$ ipython --no-banner

In [1]: import numpy as np

In [2]: np.set_printoptions(precision=4, suppress=True, linewidth=140, sign=" ")

In [3]: data = np.loadtxt("case6.csv", delimiter=",")

In [4]: print(data)
[[-0.0017 -0.0034 -0.5465 -8.7591  0.0364 -0.0015  2.8996]
 [ 0.0317  0.0028 -0.5828 -9.2678  0.0408 -0.0001  1.158 ]
 [ 0.0104  0.0058 -0.6261  7.7822  0.0382  0.0006 -2.2818]
 [ 0.01   -0.0059  0.3272  6.7546 -0.0213 -0.0001  1.9235]
 [ 0.0131  0.0049 -0.4845 -4.6085 -0.0305 -0.0013 -0.8271]
 [ 0.0179  0.0039  1.1517 -3.3994  0.0649 -0.0004  0.2603]
 [ 0.0068  0.      0.2966 -0.3909  0.05    0.0002 -0.2711]
 [-0.0111  0.0012  0.4173  2.0727  0.0502 -0.0004 -3.7331]
 [ 0.0028 -0.0015 -0.5059  2.0336  0.0546 -0.0001 -0.4176]
 [ 0.0055  0.0046 -0.0656 12.3329  0.0019  0.0002 -2.1053]
 [-0.0034  0.0062 -0.1351  4.8309  0.1239  0.0001 -0.7416]
 [-0.0258 -0.0005 -0.1855  2.1875 -0.0221 -0.0004 -2.3972]
 [ 0.0071  0.0025 -0.1394 -3.6591 -0.0769 -0.0004  1.4528]
 [-0.0052  0.0024 -0.0639  4.8251 -0.0019 -0.0003 -1.5401]
 [-0.0056 -0.0047  0.5451 19.7688 -0.0314  0.0008 -1.9041]
 [-0.0044 -0.0005  0.4164 -8.5472  0.0267 -0.0005 -3.5476]
 [ 0.0002  0.0055  0.0359  2.6144 -0.0252  0.      2.8867]
 [-0.0155  0.0032  0.1191 -0.1082  0.1047  0.0013 -2.1162]
 [ 0.0152 -0.0007  0.0642 -0.4453  0.0687 -0.0006 -4.1637]
 [ 0.0012 -0.0018  0.106   0.7697  0.0056  0.0002 -1.0159]]

In [5]: # column 3 dominates

In [6]: G = np.cov(data, rowvar=False)

In [7]: print(np.polyfit(data[:, 1], data[:, 6], 1))
[-28.6593  -0.7897]

In [8]: print(np.round(np.linalg.eigvalsh(G)[::-1], 4) + 0)
[ 50.9695   4.0579   0.1889   0.0021   0.0001   0.       0.    ]

In [9]: print(G.shape)
(7, 7)

In [10]: G = data.T @ data

In [11]: print((data @ data.T).shape)
(20, 20)

In [12]: print(np.round(np.trace(G), 4), round(float((data ** 2).sum()), 4))
1098.624 1098.624

In [13]: print(np.round(np.linalg.eigvalsh(G)[::-1], 4) + 0)
[ 1008.08      86.8883     3.606      0.0467     0.0029     0.0002     0.    ]

In [14]: print(np.round(np.diag(G), 4) + 0)
[   0.0032    0.0003    3.7984  998.5712    0.0579    0.       96.1931]

In [15]: print(np.round(np.linalg.svd(data, compute_uv=False) ** 2, 4) + 0)
[ 1008.08      86.8883     3.606      0.0467     0.0029     0.0002     0.    ]

In [16]: basis = data[[19, 3]].astype(float)

In [17]: for _ in range(4):
    ...:     lab = np.linalg.norm(data[:, None] - basis, axis=-1).argmin(axis=1)
    ...:     basis = np.array([data[lab == j].mean(axis=0) for j in range(2)])
    ...: 

In [18]: print(lab)
[ 0  0  1  1  0  0  0  0  0  1  1  0  0  1  1  0  0  0  0  0]

In [19]: print(np.bincount(lab))
[ 14   6]

In [20]: W = np.array([[0, 2, 0, 2],
    ...:     [2, 0, -1, 1],
    ...:     [-2, 2, -2, 2],
    ...:     [1, 2, 0, 2],
    ...:     [-2, 1, 1, 0],
    ...:     [2, 2, 1, -2],
    ...:     [2, 0, 2, 2]])

In [21]: coef = np.array([3, -3, -1, -2])

In [22]: H = np.maximum(data @ W + coef, 0)

In [23]: print((H > 0).mean(axis=0))
[ 0.65  0.5   0.25  0.4 ]

In [24]: print((H > 0).astype(int))
[[ 1  0  1  0]
 [ 0  0  1  0]
 [ 1  1  0  1]
 [ 1  1  1  1]
 [ 0  0  0  0]
 [ 0  0  0  0]
 [ 1  0  0  0]
 [ 0  1  0  0]
 [ 1  1  0  1]
 [ 1  1  0  1]
 [ 1  1  0  1]
 [ 1  1  0  0]
 [ 1  0  1  0]
 [ 1  1  0  1]
 [ 1  1  0  1]
 [ 0  0  0  0]
 [ 1  1  1  1]
 [ 0  0  0  0]
 [ 0  0  0  0]
 [ 1  0  0  0]]

In [25]: basis = np.array([[3, 5], [0, 2], [3, -2], [5, 1]])

In [26]: print(W @ basis)
[[ 10   6]
 [  8  13]
 [ -2   0]
 [ 13  11]
 [ -3 -10]
 [ -1  10]
 [ 22   8]]

In [27]: d = np.linalg.norm(data[:, None] - data[None], axis=-1)

In [28]: print(np.flatnonzero(d[15] < d.mean() / 2))
[ 15]

In [29]: print(d.mean(axis=1).argmax())
14

In [30]: print(d.shape)
(20, 20)

In [31]: print(np.linalg.matrix_rank(d ** 2))
9

In [32]: print(np.unravel_index(d.round(6).argmax(), d.shape))
(np.int64(1), np.int64(14))

In [33]: K = np.loadtxt("sample0.csv", delimiter=",")

In [34]: print(K)
[[-0.332  -0.6912  0.1734 -0.5143]
 [ 0.7746 -0.3337  0.5213  0.0423]
 [ 0.5164  0.1483 -0.5731 -0.5774]
 [ 0.0369  0.4476  0.4147  0.0412]
 [ 0.1475 -0.4343 -0.4448  0.6314]]

In [35]: # orthonormal columns

In [36]: r0, r1 = K[4], K[3]

In [37]: print(np.round(r0 @ r0, 4))
0.8068

In [38]: p = (r0 @ r1) / (r0 @ r0) * r0

In [39]: print(r1 - p)
[ 0.1004  0.2606  0.2232  0.313 ]

In [40]: print(round(float((r1 - p) @ r0), 4))
-0.0

In [41]: r0 = np.array([1, -2])

In [42]: print(np.convolve(K[3], r0))
[ 0.0369  0.3738 -0.4804 -0.7881 -0.0824]

In [43]: x = np.array([3, -1, -2, 2])

In [44]: target = K @ x

In [45]: print(np.linalg.lstsq(K, target)[0])
[ 3. -1. -2.  2.]

In [46]: print(np.linalg.solve(K.T @ K, K.T @ target))
[ 3. -1. -2.  2.]

In [47]: print(np.round(np.linalg.pinv(K) @ K, 4) + 0)
[[ 1.  0.  0.  0.]
 [ 0.  1.  0.  0.]
 [ 0.  0.  1.  0.]
 [ 0.  0.  0.  1.]]

In [48]: print(target)
[-1.6801  1.6994  1.3923 -1.0838  3.0292]

In [49]: rng = np.random.default_rng(65655)

In [50]: target = target + 0.3 * rng.normal(size=5)

In [51]: print(target)
[-1.4912  1.2798  1.0178 -1.2864  2.9646]

In [52]: coef, *_ = np.linalg.lstsq(K, target)

In [53]: print(np.round(K.T @ (target - K @ coef), 4) + 0)
[ 0.  0.  0.  0.]

In [54]: print(coef.round())
[ 2. -1. -2.  2.]

In [55]: print(coef)
[ 2.4019 -1.1087 -2.0266  2.0521]

In [56]: X = np.loadtxt("data.csv", delimiter=",")

In [57]: print(X)
[[ 7.      6.2522  3.    ]
 [ 7.      6.8926  3.    ]
 [ 7.      5.8108  3.    ]
 [ 7.      5.4583  3.    ]
 [ 7.      5.2795  3.    ]
 [ 7.      6.4267  3.    ]
 [ 7.      3.8518  3.    ]
 [ 7.      4.7986  3.    ]
 [ 7.      5.5472  3.    ]
 [ 7.      6.6921  3.    ]
 [ 7.      4.6215  3.    ]
 [ 7.      5.5003  3.    ]
 [ 7.      5.5227  3.    ]
 [ 7.      5.7348  3.    ]
 [ 7.      6.2703  3.    ]
 [ 7.      2.953   3.    ]]

In [58]: # rows and columns are dependent

In [59]: print(round(np.trace(np.linalg.pinv(X) @ X), 4))
2.0

In [60]: print(np.linalg.lstsq(X[:-1].T, X[-1])[2])
2

In [61]: out = np.array([[1, 1], [1, -1]])

In [62]: W0 = np.kron(out, np.kron(out, out))[rng.permutation(8)][:9]

In [63]: print(W0)
[[ 1  1  1  1 -1 -1 -1 -1]
 [ 1  1 -1 -1  1  1 -1 -1]
 [ 1  1  1  1  1  1  1  1]
 [ 1 -1 -1  1  1 -1 -1  1]
 [ 1 -1  1 -1 -1  1 -1  1]
 [ 1 -1  1 -1  1 -1  1 -1]
 [ 1 -1 -1  1 -1  1  1 -1]
 [ 1  1 -1 -1 -1 -1  1  1]]

In [64]: out = np.linalg.inv(W0)

In [65]: print(np.linalg.det(W0) * out)
[[-512. -512. -512. -512. -512. -512. -512. -512.]
 [-512. -512. -512.  512.  512.  512.  512. -512.]
 [-512.  512. -512.  512. -512. -512.  512.  512.]
 [-512.  512. -512. -512.  512.  512. -512.  512.]
 [ 512. -512. -512. -512.  512. -512.  512.  512.]
 [ 512. -512. -512.  512. -512.  512. -512.  512.]
 [ 512.  512. -512.  512.  512. -512. -512. -512.]
 [ 512.  512. -512. -512. -512.  512.  512. -512.]]

In [66]: print((np.abs(out) > 1e-9).astype(int))
[[ 1  1  1  1  1  1  1  1]
 [ 1  1  1  1  1  1  1  1]
 [ 1  1  1  1  1  1  1  1]
 [ 1  1  1  1  1  1  1  1]
 [ 1  1  1  1  1  1  1  1]
 [ 1  1  1  1  1  1  1  1]
 [ 1  1  1  1  1  1  1  1]
 [ 1  1  1  1  1  1  1  1]]

In [67]: print(W0 @ out)
[[ 1.  0.  0.  0.  0.  0.  0.  0.]
 [ 0.  1.  0.  0.  0.  0.  0.  0.]
 [ 0.  0.  1.  0.  0.  0.  0.  0.]
 [ 0.  0.  0.  1.  0.  0.  0.  0.]
 [ 0.  0.  0.  0.  1.  0.  0.  0.]
 [ 0.  0.  0.  0.  0.  1.  0.  0.]
 [ 0.  0.  0.  0.  0.  0.  1.  0.]
 [ 0.  0.  0.  0.  0.  0.  0.  1.]]

In [68]: print(np.allclose(out, W0.T))
False
